$ python3 -q
>>> import numpy as np
>>> np.set_printoptions(precision=3, suppress=True, linewidth=100, legacy="1.25")
>>> tidy = lambda a: np.round(a, 3) + 0
>>> data = np.load("arr.npy")
>>> print(data)
[[ 4.  1.  1.  0. -1.  1.]
 [ 1.  4.  1.  0. -1.  1.]
 [ 1.  1.  4.  0. -1.  1.]
 [ 0.  0.  0.  3.  0.  0.]
 [-1. -1. -1.  0.  4. -1.]
 [ 1.  1.  1.  0. -1.  4.]]
>>> rng = np.random.default_rng(30)
>>> labels = rng.permutation(6)
>>> print(labels)
[0 4 1 5 3 2]
>>> M2 = data[labels][:, labels]
>>> print(np.trace(M2))
23.0
>>> print(tidy(np.sort(np.abs(np.linalg.eigvals(M2)))))
[3. 3. 3. 3. 3. 8.]
>>> print(np.allclose(M2, data))
False
>>> print(np.diag(M2))
[4. 4. 4. 4. 3. 4.]
>>> print(tidy(np.linalg.det(M2)), tidy(np.linalg.det(data[labels])))
1944.0 1944.0
>>> M2 = data + rng.integers(-2, 3, (6, 1)) @ rng.integers(-2, 3, (1, 6))
>>> print(M2)
[[ 0.  5.  3. -2.  3.  5.]
 [ 3.  2.  0.  1. -3. -1.]
 [ 1.  1.  4.  0. -1.  1.]
 [-2.  2.  1.  2.  2.  2.]
 [ 1. -3. -2.  1.  2. -3.]
 [-3.  5.  3. -2.  3.  8.]]
>>> print(M2 - data)
[[-4.  4.  2. -2.  4.  4.]
 [ 2. -2. -1.  1. -2. -2.]
 [ 0.  0.  0.  0.  0.  0.]
 [-2.  2.  1. -1.  2.  2.]
 [ 2. -2. -1.  1. -2. -2.]
 [-4.  4.  2. -2.  4.  4.]]
>>> print(np.abs(M2 - data).sum(axis=1))
[20. 10.  0. 10. 10. 20.]
>>> print(np.linalg.matrix_rank(M2 - data, tol=1e-8))
1
>>> left, s, VT = np.linalg.svd(M2, full_matrices=False)
>>> print(left.shape, s.shape, VT.shape)
(6, 6) (6,) (6, 6)
>>> print(tidy(np.cumsum(s ** 2) / np.sum(s ** 2)))
[0.771 0.904 0.935 0.967 0.998 1.   ]
>>> print((s > 1e-8).sum())
6
>>> print(tidy(VT @ VT.T))
[[1. 0. 0. 0. 0. 0.]
 [0. 1. 0. 0. 0. 0.]
 [0. 0. 1. 0. 0. 0.]
 [0. 0. 0. 1. 0. 0.]
 [0. 0. 0. 0. 1. 0.]
 [0. 0. 0. 0. 0. 1.]]
>>> print(tidy(s))
[14.823  6.152  3.     3.     3.     0.658]
